$ python3 -q
>>> import numpy as np
>>> from numpy import linalg as LA
>>> np.set_printoptions(suppress=True, linewidth=140)
>>> tidy = lambda a: np.round(a, 2) + 0
>>> E = np.load("test12.npy")
>>> E
array([[1.  , 0.2 , 0.04, 0.01, 0.  , 0.  , 0.  , 0.  , 0.  , 0.  ],
       [0.2 , 1.  , 0.2 , 0.04, 0.01, 0.  , 0.  , 0.  , 0.  , 0.  ],
       [0.04, 0.2 , 1.  , 0.2 , 0.04, 0.01, 0.  , 0.  , 0.  , 0.  ],
       [0.01, 0.04, 0.2 , 1.  , 0.2 , 0.04, 0.01, 0.  , 0.  , 0.  ],
       [0.  , 0.01, 0.04, 0.2 , 1.  , 0.2 , 0.04, 0.01, 0.  , 0.  ],
       [0.  , 0.  , 0.01, 0.04, 0.2 , 1.  , 0.2 , 0.04, 0.01, 0.  ],
       [0.  , 0.  , 0.  , 0.01, 0.04, 0.2 , 1.  , 0.2 , 0.04, 0.01],
       [0.  , 0.  , 0.  , 0.  , 0.01, 0.04, 0.2 , 1.  , 0.2 , 0.04],
       [0.  , 0.  , 0.  , 0.  , 0.  , 0.01, 0.04, 0.2 , 1.  , 0.2 ],
       [0.  , 0.  , 0.  , 0.  , 0.  , 0.  , 0.01, 0.04, 0.2 , 1.  ]])
>>> rng = np.random.default_rng(8613)
>>> idx = rng.permutation(10)
>>> Y = E[:, idx] * rng.choice([-1, 1], 10)
>>> print(Y)
[[ 0.   -0.01  1.    0.2   0.   -0.    0.04 -0.   -0.    0.  ]
 [ 0.   -0.04  0.2   1.    0.   -0.    0.2  -0.   -0.01  0.  ]
 [ 0.   -0.2   0.04  0.2   0.   -0.    1.   -0.   -0.04  0.01]
 [ 0.01 -1.    0.01  0.04  0.   -0.    0.2  -0.   -0.2   0.04]
 [ 0.04 -0.2   0.    0.01  0.01 -0.    0.04 -0.   -1.    0.2 ]
 [ 0.2  -0.04  0.    0.    0.04 -0.01  0.01 -0.   -0.2   1.  ]
 [ 1.   -0.01  0.    0.    0.2  -0.04  0.   -0.01 -0.04  0.2 ]
 [ 0.2  -0.    0.    0.    1.   -0.2   0.   -0.04 -0.01  0.04]
 [ 0.04 -0.    0.    0.    0.2  -1.    0.   -0.2  -0.    0.01]
 [ 0.01 -0.    0.    0.    0.04 -0.2   0.   -1.   -0.    0.  ]]
>>> Uu, _, vt = LA.svd(E.T @ Y)
>>> tidy(LA.lstsq(E, Y)[0])
array([[ 0.,  0.,  1.,  0.,  0.,  0.,  0.,  0.,  0.,  0.],
       [ 0.,  0.,  0.,  1.,  0.,  0.,  0.,  0.,  0.,  0.],
       [ 0.,  0.,  0.,  0.,  0.,  0.,  1.,  0.,  0.,  0.],
       [ 0., -1.,  0.,  0.,  0.,  0.,  0.,  0.,  0.,  0.],
       [ 0.,  0.,  0.,  0.,  0.,  0.,  0.,  0., -1.,  0.],
       [ 0.,  0.,  0.,  0.,  0.,  0.,  0.,  0.,  0.,  1.],
       [ 1.,  0.,  0.,  0.,  0.,  0.,  0.,  0.,  0.,  0.],
       [ 0.,  0.,  0.,  0.,  1.,  0.,  0.,  0.,  0.,  0.],
       [ 0.,  0.,  0.,  0.,  0., -1.,  0.,  0.,  0.,  0.],
       [ 0.,  0.,  0.,  0.,  0.,  0.,  0., -1.,  0.,  0.]])
>>> tidy(Uu @ vt)
array([[ 0.,  0.,  1.,  0.,  0.,  0.,  0.,  0.,  0.,  0.],
       [ 0.,  0.,  0.,  1.,  0.,  0.,  0.,  0.,  0.,  0.],
       [ 0.,  0.,  0.,  0.,  0.,  0.,  1.,  0.,  0.,  0.],
       [ 0., -1.,  0.,  0.,  0.,  0.,  0.,  0.,  0.,  0.],
       [ 0.,  0.,  0.,  0.,  0.,  0.,  0.,  0., -1.,  0.],
       [ 0.,  0.,  0.,  0.,  0.,  0.,  0.,  0.,  0.,  1.],
       [ 1.,  0.,  0.,  0.,  0.,  0.,  0.,  0.,  0.,  0.],
       [ 0.,  0.,  0.,  0.,  1.,  0.,  0.,  0.,  0.,  0.],
       [ 0.,  0.,  0.,  0.,  0., -1.,  0.,  0.,  0.,  0.],
       [ 0.,  0.,  0.,  0.,  0.,  0.,  0., -1.,  0.,  0.]])
>>> idx
array([6, 3, 0, 1, 7, 8, 2, 9, 4, 5])
>>> A = np.loadtxt("data.csv", delimiter=",")
>>> print(A)
[[ -0.92  -0.54  -1.15  -0.61  -0.35]
 [ -4.82  -2.83  -5.52  -3.47  -2.05]
 [ -0.69  -0.41  -0.73  -0.53  -0.31]
 [ -7.57  -4.29  -8.74  -5.45  -3.23]
 [-11.05  -6.28 -12.64  -7.97  -4.77]
 [ 10.48   6.02  12.02   7.48   4.53]
 [ -3.13  -1.72  -3.55  -2.22  -1.29]
 [ -1.07  -0.68  -1.17  -0.78  -0.45]
 [-12.11  -6.85 -13.82  -8.67  -5.23]
 [  2.72   1.51   3.16   1.94   1.2 ]
 [ -1.43  -0.83  -1.65  -1.09  -0.58]
 [ -0.69  -0.32  -0.7   -0.45  -0.25]
 [  6.71   3.76   7.65   4.79   2.93]
 [  0.5    0.32   0.54   0.32   0.27]
 [  8.91   5.07  10.26   6.29   3.96]
 [  1.34   0.87   1.52   0.91   0.63]
 [  2.19   1.21   2.66   1.51   0.97]
 [ -3.4   -1.89  -3.94  -2.5   -1.48]
 [  1.09   0.71   1.24   0.7    0.45]
 [  6.58   3.84   7.52   4.64   2.76]
 [-22.01 -12.6  -25.1  -15.74  -9.4 ]
 [ -3.32  -1.84  -3.91  -2.33  -1.47]
 [ -1.27  -0.64  -1.39  -0.81  -0.47]
 [  1.67   1.05   1.96   1.17   0.74]
 [ -3.51  -1.99  -4.15  -2.52  -1.56]
 [  1.38   0.79   1.53   0.96   0.71]
 [  0.15   0.07   0.11   0.07   0.04]
 [ -2.83  -1.55  -3.05  -2.08  -1.16]]
>>> Xs = (A - A.mean(axis=0)) / A.std(axis=0)
>>> print(np.argwhere(np.abs(Xs) > 2))
[[20  0]
 [20  1]
 [20  2]
 [20  3]
 [20  4]]
>>> tidy(Xs.std(axis=0))
array([1., 1., 1., 1., 1.])
>>> beta = LA.lstsq(np.delete(Xs, 0, axis=1), Xs[:, 0])[0]
>>> print(tidy(1 - np.var(Xs[:, 0] - np.delete(Xs, 0, axis=1) @ beta)))
1.0
>>> hat = A @ LA.solve(A.T @ A, A.T)
>>> tidy(hat @ A[:, 0])
array([ -0.92,  -4.82,  -0.69,  -7.57, -11.05,  10.48,  -3.13,  -1.07, -12.11,   2.72,  -1.43,  -0.69,   6.71,   0.5 ,   8.91,   1.34,
         2.19,  -3.4 ,   1.09,   6.58, -22.01,  -3.32,  -1.27,   1.67,  -3.51,   1.38,   0.15,  -2.83])
>>> np.allclose(hat @ hat, hat)
True
>>> Y = np.c_[A[:, :3] @ np.array([[-3, 2, -1], [1, 3, 2], [3, 1, 2]]), np.array([2, -2, -1, 1, 0, -3, 3, 2, 0, 2, -3, 2, 3, -1, 0, -2, 0, 0, 3, 2, 2, -3, 0, 3, 1, 3, -1, 3])]
>>> tidy(Y)
array([[  -1.23,   -4.61,   -2.46,    2.  ],
       [  -4.93,  -23.65,  -11.88,   -2.  ],
       [  -0.53,   -3.34,   -1.59,   -1.  ],
       [  -7.8 ,  -36.75,  -18.49,    1.  ],
       [ -11.05,  -53.58,  -26.79,    0.  ],
       [  10.64,   51.04,   25.6 ,   -3.  ],
       [  -2.98,  -14.97,   -7.41,    3.  ],
       [  -0.98,   -5.35,   -2.63,    2.  ],
       [ -11.98,  -58.59,  -29.23,    0.  ],
       [   2.83,   13.13,    6.62,    2.  ],
       [  -1.49,   -7.  ,   -3.53,   -3.  ],
       [  -0.35,   -3.04,   -1.35,    2.  ],
       [   6.58,   32.35,   16.11,    3.  ],
       [   0.44,    2.5 ,    1.22,   -1.  ],
       [   9.12,   43.29,   21.75,    0.  ],
       [   1.41,    6.81,    3.44,   -2.  ],
       [   2.62,   10.67,    5.55,    0.  ],
       [  -3.51,  -16.41,   -8.26,    0.  ],
       [   1.16,    5.55,    2.81,    3.  ],
       [   6.66,   32.2 ,   16.14,    2.  ],
       [ -21.87, -106.92,  -53.39,    2.  ],
       [  -3.61,  -16.07,   -8.18,   -3.  ],
       [  -1.  ,   -5.85,   -2.79,    0.  ],
       [   1.92,    8.45,    4.35,    3.  ],
       [  -3.91,  -17.14,   -8.77,    1.  ],
       [   1.24,    6.66,    3.26,    3.  ],
       [  -0.05,    0.62,    0.21,   -1.  ],
       [  -2.21,  -13.36,   -6.37,    3.  ]])
>>> LA.matrix_rank(Y)
np.int64(4)
>>> tidy(LA.norm(LA.qr(A)[0].T @ Y, axis=0) ** 2 / ((Y ** 2).sum(axis=0) + 1e-12))
array([1.  , 1.  , 1.  , 0.13])
>>> tidy(LA.norm(Y - A @ LA.lstsq(A, Y)[0], axis=0))
array([ 0.  ,  0.  ,  0.  , 10.13])
>>> vec = np.array([2, 2, 2, 2, 3])
>>> target = A @ vec
>>> tidy(LA.pinv(A) @ A)
array([[1., 0., 0., 0., 0.],
       [0., 1., 0., 0., 0.],
       [0., 0., 1., 0., 0.],
       [0., 0., 0., 1., 0.],
       [0., 0., 0., 0., 1.]])
>>> print(tidy(LA.lstsq(A, target)[0]))
[2. 2. 2. 2. 3.]
>>> tidy(LA.solve(A.T @ A, A.T @ target))
array([2., 2., 2., 2., 3.])
>>> target = target + 0.02 * rng.normal(size=28)
>>> tidy(target)
array([  -7.48,  -39.43,   -5.65,  -61.78,  -90.21,   85.6 ,  -25.1 ,   -8.75,  -98.58,   22.23,  -11.72,   -5.03,   54.61,    4.17,
         72.95,   11.12,   18.06,  -27.9 ,    8.83,   53.46, -179.13,  -27.2 ,   -9.59,   13.93,  -29.04,   11.43,    0.92,  -22.49])
>>> beta, *_ = LA.lstsq(A, target)
>>> beta.round()
array([2., 2., 2., 2., 3.])
>>> [round(float(LA.norm(LA.solve(A.T @ A + lam * np.eye(5), A.T @ target))), 2) for lam in (0, 1, 10, 100)]
[5.02, 4.47, 4.45, 4.36]
>>> arr = np.load("out16.npy")
>>> arr
array([[ 2., -3.,  3.,  1.],
       [-2.,  0.,  0.,  2.],
       [-1.,  0.,  0.,  1.],
       [ 1., -3.,  3.,  2.]])
>>> # rows and columns are dependent
>>> idx = rng.permutation(4)
>>> idx
array([3, 1, 0, 2])
>>> Y = arr[idx][:, idx]
>>> tidy(LA.det(Y)), tidy(LA.det(arr[idx]))
(np.float64(0.0), np.float64(0.0))
>>> tidy(np.sort(np.abs(LA.eigvals(Y))))
array([0., 0., 1., 3.])
>>> np.trace(Y)
np.float64(4.0)
>>> np.allclose(Y, arr)
False
>>> tidy(LA.svd(arr, compute_uv=False))
array([6.71, 3.32, 0.  , 0.  ])
>>> tidy(LA.norm(arr))
np.float64(7.48)
>>> arr[:, 4]
Traceback (most recent call last):
  File "<python-input-51>", line 1, in <module>
    arr[:, 4]
    ~~~^^^^^^
IndexError: index 4 is out of bounds for axis 1 with size 4
>>> print(np.count_nonzero(arr))
12
>>> tidy(LA.det(2 * arr)), tidy(LA.det(arr))
(np.float64(0.0), np.float64(0.0))
>>> tidy(LA.eigvals(arr))
array([3.+0.j, 1.+0.j, 0.+0.j, 0.+0.j])
>>> print(tidy(LA.det(arr[::-1])))
0.0
>>> np.kron(np.eye(2, dtype=int), arr)
array([[ 2., -3.,  3.,  1.,  0., -0.,  0.,  0.],
       [-2.,  0.,  0.,  2., -0.,  0.,  0.,  0.],
       [-1.,  0.,  0.,  1., -0.,  0.,  0.,  0.],
       [ 1., -3.,  3.,  2.,  0., -0.,  0.,  0.],
       [ 0., -0.,  0.,  0.,  2., -3.,  3.,  1.],
       [-0.,  0.,  0.,  0., -2.,  0.,  0.,  2.],
       [-0.,  0.,  0.,  0., -1.,  0.,  0.,  1.],
       [ 0., -0.,  0.,  0.,  1., -3.,  3.,  2.]])
>>> tidy(np.poly(arr))
array([ 1., -4.,  3.,  0.,  0.])
>>> data = np.load("m.npy")
>>> data
array([[-2, -1,  0],
       [ 1,  2,  3],
       [ 4,  5,  6],
       [ 7,  8,  9],
       [10, 11, 12],
       [13, 14, 15],
       [16, 17, 18],
       [19, 20, 21]])
>>> Uu, sig, vt = LA.svd(data)
>>> vecs = vt[:(sig > 1e-8).sum()]
>>> vec = data[1] + 3 * data[7] + rng.integers(2) * np.eye(3)[0]
>>> vec
array([58., 62., 66.])
>>> tidy(LA.norm(vec - vecs.T @ vecs @ vec))
np.float64(0.0)
>>> print(tidy(vecs.T @ vecs))
[[ 0.83  0.33 -0.17]
 [ 0.33  0.33  0.33]
 [-0.17  0.33  0.83]]
>>> LA.matrix_rank(data, rtol=0.1)
np.int64(1)
>>> tidy(LA.norm(data, 2) / LA.norm(data))
np.float64(1.0)
>>> tidy(data @ LA.pinv(data) @ data)
array([[-2., -1.,  0.],
       [ 1.,  2.,  3.],
       [ 4.,  5.,  6.],
       [ 7.,  8.,  9.],
       [10., 11., 12.],
       [13., 14., 15.],
       [16., 17., 18.],
       [19., 20., 21.]])
>>> np.allclose(data[:-1].T @ LA.lstsq(data[:-1].T, data[-1])[0], data[-1])
True
>>> try:
...     LA.inv(data)
... except LA.LinAlgError as e:
...     print(e)
... 
Last 2 dimensions of the array must be square
>>> np.unique(data.round(6), axis=0).shape
(8, 3)
